$ ipython --no-banner

In [1]: import numpy as np

In [2]: np.set_printoptions(precision=2, suppress=True, linewidth=100, sign=" ")

In [3]: data = np.load("sample11.npy")

In [4]: data
Out[4]: 
array([[ 1, -2,  4, -8],
       [ 1, -1,  1, -1],
       [ 1,  0,  0,  0],
       [ 1,  1,  1,  1]])

In [5]: np.trace(data)
Out[5]: np.int64(1)

In [6]: np.sort(np.abs(np.linalg.eigvals(data)))
Out[6]: array([ 0.71,  1.44,  3.43,  3.43])

In [7]: round(float(np.linalg.det(data)), 2)
Out[7]: 12.0

In [8]: np.allclose(data, data.T)
Out[8]: False

In [9]: np.allclose(data @ data.T, data.T @ data)
Out[9]: False

In [10]: rng = np.random.default_rng(4993)

In [11]: Y = data + rng.integers(-2, 3, (4, 1)) @ rng.integers(-2, 3, (1, 4))

In [12]: Y
Out[12]: 
array([[  3,  -4,   4, -10],
       [  5,  -5,   1,  -5],
       [  5,  -4,   0,  -4],
       [ -1,   3,   1,   3]])

In [13]: np.round(np.linalg.svd(Y - data, compute_uv=False), 2) + 0
Out[13]: array([ 10.95,   0.  ,   0.  ,   0.  ])

In [14]: q, Rm = np.linalg.qr(Y)

In [15]: np.abs(np.diag(Rm))
Out[15]: array([ 7.75,  2.45,  3.61,  1.4 ])

In [16]: np.round(q.T @ q, 2) + 0
Out[16]: 
array([[ 1.,  0.,  0.,  0.],
       [ 0.,  1.,  0.,  0.],
       [ 0.,  0.,  1.,  0.],
       [ 0.,  0.,  0.,  1.]])

In [17]: t = np.radians(36)

In [18]: Rm = np.eye(4)

In [19]: Rm[2, 2] = Rm[3, 3] = np.cos(t)

In [20]: Rm[2, 3], Rm[3, 2] = -np.sin(t), np.sin(t)

In [21]: Rm
Out[21]: 
array([[ 1.  ,  0.  ,  0.  ,  0.  ],
       [ 0.  ,  1.  ,  0.  ,  0.  ],
       [ 0.  ,  0.  ,  0.81, -0.59],
       [ 0.  ,  0.  ,  0.59,  0.81]])

In [22]: Y = data @ Rm.T

In [23]: np.round(np.linalg.det(Rm), 2), round(float(np.trace(Rm)), 2)
Out[23]: (np.float64(1.0), 3.62)

In [24]: np.allclose(np.linalg.norm(data, axis=1), np.linalg.norm(Y, axis=1))
Out[24]: True

In [25]: E = np.arange(12).reshape(3, 4) + 2

In [26]: E
Out[26]: 
array([[  2,   3,   4,   5],
       [  6,   7,   8,   9],
       [ 10,  11,  12,  13]])

In [27]: W1 = np.array([[-1, -8, 4], [-8, 5, 6], [7, 4, -9], [-7, -9, 5]])

In [28]: b = np.array([3, 0, 2])

In [29]: hid = np.maximum(E @ W1 + b, 0)

In [30]: hid
Out[30]: 
array([[  0,   0,  17],
       [  0,   0,  41],
       [  0,   0,  65]])

In [31]: basis = np.array([[0, 0], [0, 2], [0, 1]])

In [32]: W1 @ basis
Out[32]: 
array([[  0, -12],
       [  0,  16],
       [  0,  -1],
       [  0, -13]])

In [33]: Y = np.array([[-2, -2, 0], [0, 0, 3], [3, 2, 1], [-3, 3, -1]])

In [34]: np.linalg.matrix_rank(np.vstack([E, Y.T]))
Out[34]: np.int64(4)

In [35]: np.einsum("ik,kj->ji", E, Y)
Out[35]: 
array([[ -7, -15, -23],
       [ 19,  31,  43],
       [  8,  20,  32]])

In [36]: np.einsum("ik,kj->ij", E, Y)
Out[36]: 
array([[ -7,  19,   8],
       [-15,  31,  20],
       [-23,  43,  32]])

In [37]: np.einsum("ij,ij->i", E, E)
Out[37]: array([  54,  230,  534])

In [38]: x = np.array([2, 3, 3, 3])

In [39]: E @ np.eye(4)[3]
Out[39]: array([  5.,   9.,  13.])

In [40]: E * x
Out[40]: 
array([[  4,   9,  12,  15],
       [ 12,  21,  24,  27],
       [ 20,  33,  36,  39]])

In [41]: np.sign((E @ x).round(6))
Out[41]: array([ 1,  1,  1])

In [42]: Y = data[0, 0] * data[1:] - np.outer(data[1:, 0], data[0])

In [43]: Y
Out[43]: 
array([[ 0,  1, -3,  7],
       [ 0,  2, -4,  8],
       [ 0,  3, -3,  9]])

In [44]: np.flatnonzero(~Y.round(6).any(axis=1))
Out[44]: array([], dtype=int64)

In [45]: np.linalg.matrix_rank(Y), np.linalg.matrix_rank(data)
Out[45]: (np.int64(3), np.int64(4))

In [46]: [round(float(x), 2) for x in np.linalg.svd(E, compute_uv=False)[:3]]
Out[46]: [28.56, 1.53, 0.0]

In [47]: np.linalg.matrix_rank(E, rtol=0.1)
Out[47]: np.int64(1)

In [48]: J = np.load("a.npy")

In [49]: J
Out[49]: 
array([[-0.76,  0.54,  0.33, -0.35],
       [-0.4 , -0.3 , -0.59, -0.31],
       [-2.7 ,  0.62, -0.57, -1.39],
       [-0.39,  0.27,  0.18, -0.24]])

In [50]: np.linalg.matrix_rank(J, rtol=0.1)
Out[50]: np.int64(2)

In [51]: r = np.linalg.matrix_rank(J)

In [52]: r
Out[52]: np.int64(3)

In [53]: N = np.linalg.svd(J)[2][r:].T

In [54]: np.round(J @ N, 2) + 0
Out[54]: 
array([[ 0.],
       [ 0.],
       [ 0.],
       [ 0.]])

In [55]: [int(np.linalg.matrix_rank(J[:, :j + 1])) for j in range(4)]
Out[55]: [1, 2, 3, 3]

In [56]: [int(np.linalg.matrix_rank(J[:i])) for i in range(1, len(J) + 1)]
Out[56]: [1, 2, 3, 3]

In [57]: r0 = np.array([2, 2, 7]) + 0.5

In [58]: K = np.eye(3) - 2 * np.outer(r0, r0) / (r0 @ r0)

In [59]: K
Out[59]: 
array([[ 0.82, -0.18, -0.55],
       [-0.18,  0.82, -0.55],
       [-0.55, -0.55, -0.64]])

In [60]: [round(float(np.linalg.det(K[:i, :i])), 2) + 0 for i in range(1, 4)]
Out[60]: [0.82, 0.64, -1.0]

In [61]: np.linalg.norm(K, axis=0)
Out[61]: array([ 1.,  1.,  1.])

In [62]: np.round(K @ K.T, 2) + 0
Out[62]: 
array([[ 1.,  0.,  0.],
       [ 0.,  1.,  0.],
       [ 0.,  0.,  1.]])

In [63]: np.round(K.T @ K, 2) + 0
Out[63]: 
array([[ 1.,  0.,  0.],
       [ 0.,  1.,  0.],
       [ 0.,  0.,  1.]])

In [64]: np.linalg.svd(K, compute_uv=False)
Out[64]: array([ 1.,  1.,  1.])

In [65]: np.linalg.pinv(K)
Out[65]: 
array([[ 0.82, -0.18, -0.55],
       [-0.18,  0.82, -0.55],
       [-0.55, -0.55, -0.64]])
